% python3 -q
>>> import numpy as np
>>> import numpy.linalg as la
>>> np.set_printoptions(suppress=True, linewidth=120)
>>> W0 = np.loadtxt("a.csv", delimiter=",")
>>> print(W0)
[[-1.  -0.7 -0.6 -0.7 -0.3]
 [ 0.9  0.8  0.7  0.6  0.4]
 [-2.4 -1.6 -1.6 -1.7 -0.6]
 [-1.2 -0.6 -0.8 -0.8 -0.3]
 [-1.1 -0.8 -0.6 -0.7 -0.2]
 [ 1.1  0.9  0.8  0.8  0.4]
 [-1.4 -1.  -0.9 -0.7 -0.3]
 [ 1.5  1.   0.9  1.   0.6]
 [ 0.   0.2 -0.1  0.   0. ]
 [-1.4 -1.  -1.1 -1.  -0.6]
 [-0.3 -0.3 -0.1 -0.1  0. ]
 [-2.4 -1.8 -1.6 -1.6 -0.8]
 [ 4.   2.8  2.8  2.7  1.4]
 [-1.4 -0.8 -0.9 -0.9 -0.5]
 [-1.5 -1.1 -1.  -1.  -0.4]
 [ 2.2  1.3  1.5  1.4  0.7]
 [ 1.7  1.2  1.2  1.4  0.6]
 [ 1.9  1.4  1.2  1.4  0.7]
 [ 0.9  0.7  0.5  0.5  0.3]
 [ 4.2  2.8  2.7  3.   1.3]
 [ 3.2  2.2  2.1  2.1  1. ]
 [-0.9 -0.6 -0.8 -0.5 -0.4]
 [-0.3 -0.2 -0.3 -0.2 -0.1]
 [-1.5 -0.9 -1.1 -0.9 -0.5]
 [ 1.4  1.1  1.1  0.9  0.6]]
>>> W1 = np.array([[3, -1, 1, -1, -3, -1],
...     [2, 2, -2, 1, -1, 2],
...     [2, 0, 0, -2, 1, -3],
...     [-1, 1, 1, -1, 1, -1],
...     [0, 0, -1, 0, 3, -1]])
>>> c = np.array([-3, -1, 1, 2, 3, -1])
>>> H = np.maximum(W0 @ W1 + c, 0)
>>> print(la.matrix_rank(H))
6
>>> print((H > 0).astype(int))
[[0 0 1 1 1 1]
 [1 1 1 0 1 0]
 [0 0 1 1 1 1]
 [0 0 1 1 1 1]
 [0 0 1 1 1 1]
 [1 1 1 0 1 0]
 [0 0 1 1 1 1]
 [1 1 1 0 1 0]
 [0 0 1 1 1 0]
 [0 0 1 1 1 1]
 [0 0 1 1 1 0]
 [0 0 1 1 1 1]
 [1 1 1 0 0 0]
 [0 0 1 1 1 1]
 [0 0 1 1 1 1]
 [1 1 1 0 1 0]
 [1 1 1 0 1 0]
 [1 1 1 0 1 0]
 [1 0 1 1 1 0]
 [1 1 1 0 0 0]
 [1 1 1 0 0 0]
 [0 0 1 1 1 1]
 [0 0 1 1 1 1]
 [0 0 1 1 1 1]
 [1 1 1 0 1 0]]
>>> basis = np.array([[3, 1, 2], [0, 3, 0], [2, 1, 1], [1, 3, 3], [1, 3, 0], [2, 1, 2]])
>>> print(W1 @ basis)
[[  5 -12   2]
 [  6   8   9]
 [ -1  -4  -8]
 [ -3   2  -6]
 [ -1   7  -3]]
>>> print((H @ basis).round(6).argmax(axis=1))
[1 1 1 1 1 0 1 0 1 1 1 1 0 1 1 0 0 0 0 0 0 1 1 1 0]
>>> m1 = np.array([[8.0, 9.0, -3.0], [9.0, 8.0, -3.0], [-3.0, -3.0, 0.0]])
>>> x0 = np.array([0, 0, 3])
>>> a = np.maximum(m1 @ x0, 0)
>>> print(m1.T @ a)
[0. 0. 0.]
>>> print(np.maximum(m1 @ (3 * x0), 0))
[0. 0. 0.]
>>> print(m1 * (a > 1e-9)[:, None])
[[ 0.  0. -0.]
 [ 0.  0. -0.]
 [-0. -0.  0.]]
>>> w, vecs = la.eig(m1)
>>> print(np.round(np.sort(la.eigvals(m1.T)), 1))
[-1. -1. 18.]
>>> print(np.round(np.sort(la.eigvals(m1 @ m1)), 1))
[  1.   1. 324.]
>>> print(np.round(m1 @ vecs[:, 0] - w[0] * vecs[:, 0], 1) + 0)
[0. 0. 0.]
>>> print(w.round(1))
[-1. 18. -1.]
>>> print(np.round(np.sort(la.eigvals(la.inv(m1))), 1))
[-1.  -1.   0.1]
>>> arr = np.load("m.npy")
>>> print(arr)
[[ 2.  2. -5. -5. -1.]
 [ 0.  0. -1.  1.  2.]
 [ 0.  0.  2. -1. -3.]
 [ 0.  0. -3. -3. -3.]
 [ 0.  0. -3. -3.  3.]]
>>> print(np.unique(arr.round(6), axis=0).shape)
(5, 5)
>>> print(np.round(arr @ la.pinv(arr) @ arr, 1) + 0)
[[ 2.  2. -5. -5. -1.]
 [ 0.  0. -1.  1.  2.]
 [ 0.  0.  2. -1. -3.]
 [ 0.  0. -3. -3. -3.]
 [ 0.  0. -3. -3.  3.]]
>>> print(la.lstsq(arr[:-1].T, arr[-1])[2])
4
>>> print(np.allclose(arr[:-1].T @ la.lstsq(arr[:-1].T, arr[-1])[0], arr[-1]))
True
>>> r = la.matrix_rank(arr)
>>> print(r)
4
>>> N = la.svd(arr)[2][r:].T
>>> print([int(la.matrix_rank(arr[:, :j + 1])) for j in range(5)])
[1, 1, 2, 3, 4]
>>> print([int(la.matrix_rank(np.delete(arr, i, axis=0))) for i in range(5)])
[3, 4, 4, 4, 4]
>>> print([int(la.matrix_rank(arr[:i])) for i in range(1, len(arr) + 1)])
[1, 2, 3, 4, 4]
>>> print(N.shape)
(5, 1)
>>> print(np.round(arr @ N, 1) + 0)
[[0.]
 [0.]
 [0.]
 [0.]
 [0.]]
>>> print(np.round(N[:, 0] / N[np.abs(N[:, 0]).round(6).argmax(), 0], 1) + 0)
[ 1. -1.  0.  0.  0.]
>>> print(np.allclose(arr @ N, 0))
True
>>> left, sv, Vh = la.svd(arr)
>>> vecs = Vh[:(sv > 1e-8).sum()]
>>> rng = np.random.default_rng(442)
>>> x0 = arr[0] + 5 * arr[4] + rng.integers(2) * np.eye(5)[1]
>>> print(x0)
[  2.   3. -20. -20.  14.]
>>> print(np.round(la.norm(x0 - vecs.T @ vecs @ x0), 1))
0.7
>>> out = np.array([[1, 0], [0, 1]])
>>> basis = np.kron(out, arr)
>>> print(basis.shape)
(10, 10)
>>> print(round(float(la.norm(basis, 2)), 1), round(float(la.norm(out, 2) * la.norm(arr, 2)), 1))
9.6 9.6
>>> sv = 20 * 0.9 ** np.arange(3)
>>> Q, _ = la.qr(np.array([[-1.4, -0.5, -0.7], [2.0, 0.0, -2.0], [0.4, 0.0, -0.3]]))
>>> mat = rng.normal(size=(19, 3)) * sv @ Q
>>> print(mat.round(1))
[[-36.9  13.3  -6.4]
 [  7.9 -31.6  -5. ]
 [  1.5 -49.6 -10.1]
 [ 21.2 -24.4   7.5]
 [ -6.8 -25.4  34.3]
 [-17.9  28.4  10.6]
 [ 15.6 -13.3   5.5]
 [-29.1 -10.5   1.5]
 [  4.3   6.4  14.5]
 [ 39.2  24.   14.8]
 [  5.5   8.6  -9.6]
 [ 16.2   7.1 -10.3]
 [-15.8 -22.7 -20.9]
 [ 14.4 -18.9  -9. ]
 [ 16.8   2.7 -31.3]
 [-12.1  -9.9  29.9]
 [  4.3 -16.7 -18.5]
 [ 13.4 -15.9   4. ]
 [ 20.1  10.  -11.1]]
>>> blk = np.stack([mat, -1 * mat, mat[::-1]])
>>> print(np.round(la.norm(blk, axis=(1, 2)), 1))
[141.6 141.6 141.6]
>>> print(la.matrix_rank(blk.reshape(3, -1)))
2
>>> out = np.c_[mat[:, :2] @ np.array([[-6, 7], [3, -7]]), np.array([-7, 3, 1, -1, 4, 2, -1, -3, -4, -5, -1, -6, 0, -7, -6, 8, 8, -4, 1])]
>>> print(out.round(1))
[[ 261.  -351.    -7. ]
 [-142.1  276.4    3. ]
 [-157.4  357.2    1. ]
 [-200.2  319.2   -1. ]
 [ -35.6  130.6    4. ]
 [ 192.7 -324.2    2. ]
 [-133.6  202.5   -1. ]
 [ 143.2 -130.4   -3. ]
 [  -6.4  -15.    -4. ]
 [-163.2  106.3   -5. ]
 [  -7.3  -21.6   -1. ]
 [ -76.    63.6   -6. ]
 [  26.6   48.2    0. ]
 [-142.8  232.7   -7. ]
 [ -92.8   98.9   -6. ]
 [  43.   -15.5    8. ]
 [ -75.7  146.7    8. ]
 [-128.4  205.6   -4. ]
 [ -90.7   70.8    1. ]]
>>> print(np.round(la.lstsq(mat, out[:, 0])[0], 1) + 0)
[-6.  3.  0.]
>>> print(la.matrix_rank(np.c_[mat, out]))
4
>>> x0 = np.array([9, -3, -1])
>>> target = out @ x0
>>> c, lr = np.zeros(3), 1 / la.norm(out, 2) ** 2
>>> for i in range(40):
...     c -= lr * out.T @ (out @ c - target)
...     if i % 10 == 0: print(i, round(la.norm(out @ c - target), 1))
... 
0 879.3
10 706.2
20 567.2
30 455.7
>>> print(c.round(1))
[ 6.9 -4.4  0.1]
>>> M = np.loadtxt("sample7.csv", delimiter=",")
>>> print(M)
[[ 0.  2.  0.  0.]
 [-2.  0.  0.  0.]
 [ 0.  0.  3.  1.]
 [ 0.  0.  0.  0.]]
>>> print(np.round(np.trace(la.pinv(M) @ M), 1))
3.0
>>> left, sv, Vh = la.svd(M)
>>> print(sv.round(1))
[3.2 2.  2.  0. ]
>>> print(np.argmax(sv[:-1] / (sv[1:] + 1e-6)) + 1)
3
>>> out = left[:, :3] @ np.diag(sv[:3]) @ Vh[:3]
>>> print(np.round(la.norm(M - out) / la.norm(M), 1))
0.0
>>> print(round(la.norm(M - out, 2), 1), sv[3])
0.0 0.0
>>> r = la.matrix_rank(M)
>>> print(r)
3
>>> N = la.svd(M)[2][r:].T
>>> print(np.round(N @ N.T, 1))
[[ 0.   0.   0.   0. ]
 [ 0.   0.   0.   0. ]
 [ 0.   0.   0.1 -0.3]
 [ 0.   0.  -0.3  0.9]]
>>> print(np.allclose(M @ N, 0))
True
>>> print(N.shape)
(4, 1)
>>> print(la.matrix_rank(M.T @ M), la.matrix_rank(M @ M.T))
3 3
>>> print(np.round(np.sort(la.eigvals(M).real), 1))
[0. 0. 0. 3.]
>>> print((M != 0).astype(int))
[[0 1 0 0]
 [1 0 0 0]
 [0 0 1 1]
 [0 0 0 0]]
>>> feats = np.load("data.npy")
>>> print(feats)
[[-2.  0.  3.  2.  2.]
 [ 0.  2.  0.  3.  2.]
 [ 0.  5.  2.  1.  4.]
 [ 0.  2.  2.  4.  4.]
 [ 0.  2.  2.  4.  3.]]
>>> idx = rng.permutation(5)
>>> print(idx)
[3 2 4 0 1]
>>> out = arr[idx][:, idx]
>>> print(out)
[[-3. -3. -3.  0.  0.]
 [-1.  2. -3.  0.  0.]
 [-3. -3.  3.  0.  0.]
 [-5. -5. -1.  2.  2.]
 [ 1. -1.  2.  0.  0.]]
>>> print(np.round(np.sort(np.abs(la.eigvals(out))), 1))
[0.  1.8 2.  5.4 5.6]
>>> f = np.array([1, -2, 1])
>>> print(np.correlate(out[3], out[4], "full"))
[  0.   0. -10.  -5.  -2.   0.   1.   0.   2.]
>>> print(np.array([np.convolve(row, f, "same") for row in out]))
[[ 3.  0.  3. -3.  0.]
 [ 4. -8.  8. -3.  0.]
 [ 3.  6. -9.  3.  0.]
 [ 5.  4. -1. -3. -2.]
 [-3.  5. -5.  2.  0.]]
>>> print(np.polyval(f, out[3]))
[36. 36.  4.  1.  1.]
>>> out = feats / la.norm(feats, axis=1, keepdims=True)
>>> G = out @ out.T
>>> print((G - 2 * np.eye(5)).round(6).argmax(axis=1))
[4 4 3 4 3]
>>> print(np.round(la.norm(out, axis=1), 1))
[1. 1. 1. 1. 1.]
>>> print(np.argwhere(np.triu(np.abs(G) > 0.95, 1)))
[[3 4]]
>>> print(G[1].round(1))
[0.5 1.  0.8 0.9 0.9]
>>> print(round(np.degrees(np.arccos(np.clip(G[1, 3], -1, 1))), 1))
23.0
>>> X = np.load("run13.npy")
>>> print(X)
[[ 3  0 -1 -1  0  2  1]
 [ 1  4 -3 -1  5  0 -2]
 [-4 -5  4  5 -3 -1  3]
 [ 3  0 -1 -1  0  2  1]
 [ 3  0 -3  4  0  2  3]
 [ 0  2  2 -4  2 -3 -1]
 [ 0 -2 -4 -4  3  4  5]]
>>> left, sv, Vh = la.svd(X, full_matrices=False)
>>> print(np.abs(left[:, 0]).round(6).argmax())
2
>>> print(sv.round(1) + 0)
[13.  10.5  7.   4.7  2.7  1.2  0. ]
>>> print(np.round(sv / sv[0], 1) + 0)
[1.  0.8 0.5 0.4 0.2 0.1 0. ]
>>> print(np.round(Vh @ Vh.T, 1) + 0)
[[1. 0. 0. 0. 0. 0. 0.]
 [0. 1. 0. 0. 0. 0. 0.]
 [0. 0. 1. 0. 0. 0. 0.]
 [0. 0. 0. 1. 0. 0. 0.]
 [0. 0. 0. 0. 1. 0. 0.]
 [0. 0. 0. 0. 0. 1. 0.]
 [0. 0. 0. 0. 0. 0. 1.]]
>>> print(left.shape, sv.shape, Vh.shape)
(7, 7) (7,) (7, 7)
>>> print(np.allclose(left * sv @ Vh, X))
True
>>> print(np.round(np.abs(Vh[0]), 1))
[0.4 0.4 0.5 0.5 0.5 0.2 0.1]
>>> print(round(np.sqrt((sv ** 2).sum()), 1), np.round(la.norm(X), 1))
19.0 19.0
>>> f, r1 = feats[3], feats[4]
>>> print(f @ f)
40.0
>>> print(f @ r1)
36.0
>>> pr = (f @ r1) / (f @ f) * f
>>> print(np.round((r1 - pr) @ f, 1))
-0.0
>>> print(np.round(la.norm(f + r1) ** 2 + la.norm(f - r1) ** 2, 1))
146.0
>>> print(np.outer(f, r1))
[[ 0.  0.  0.  0.  0.]
 [ 0.  4.  4.  8.  6.]
 [ 0.  4.  4.  8.  6.]
 [ 0.  8.  8. 16. 12.]
 [ 0.  8.  8. 16. 12.]]
>>> print(pr)
[0.  1.8 1.8 3.6 3.6]
>>> print(la.matrix_rank(np.outer(f, r1)))
1
>>> print(round(float(la.det(X)), 1))
0.0
>>> print(la.matrix_power(X, 4))
[[  605   602  -643  -178   506   213  -130]
 [ 2889  3142 -2407  -899  2316   482 -1223]
 [-3137 -3173  2237   477 -2029  -531  1504]
 [  605   602  -643  -178   506   213  -130]
 [ 1613  1946 -1961  -334  1663   442  -498]
 [  -23    15    75  -420   107   -66    39]
 [ 1672  1902 -2004  -879  1720   525  -365]]
>>> print(X @ X)
[[ 10   7  -6 -19  10   3   2]
 [ 31  35 -31   9  23   5 -12]
 [-27 -48  25   4 -30   7  30]
 [ 10   7  -6 -19  10   3   2]
 [ 33  13 -27 -42  22  23  11]
 [-12  -6  -2  36  -5  -1   2]
 [ 11  10 -27 -38  25  10  18]]
>>> print(np.allclose(X, X.T))
False
>>> print(round(np.abs(la.eigvals(X)).max(), 1))
9.0
>>> F = np.load("layer15.npy")
>>> print(F)
[[0 0 1]
 [1 0 0]
 [0 1 0]]
>>> print(np.allclose(F, F.T))
False
>>> print(round(float(np.abs(la.eigvals(F)).max()), 1))
1.0
>>> print(np.round(np.sort(np.abs(la.eigvals(F))), 1))
[1. 1. 1.]
>>> print(np.allclose(F @ F.T, F.T @ F))
True
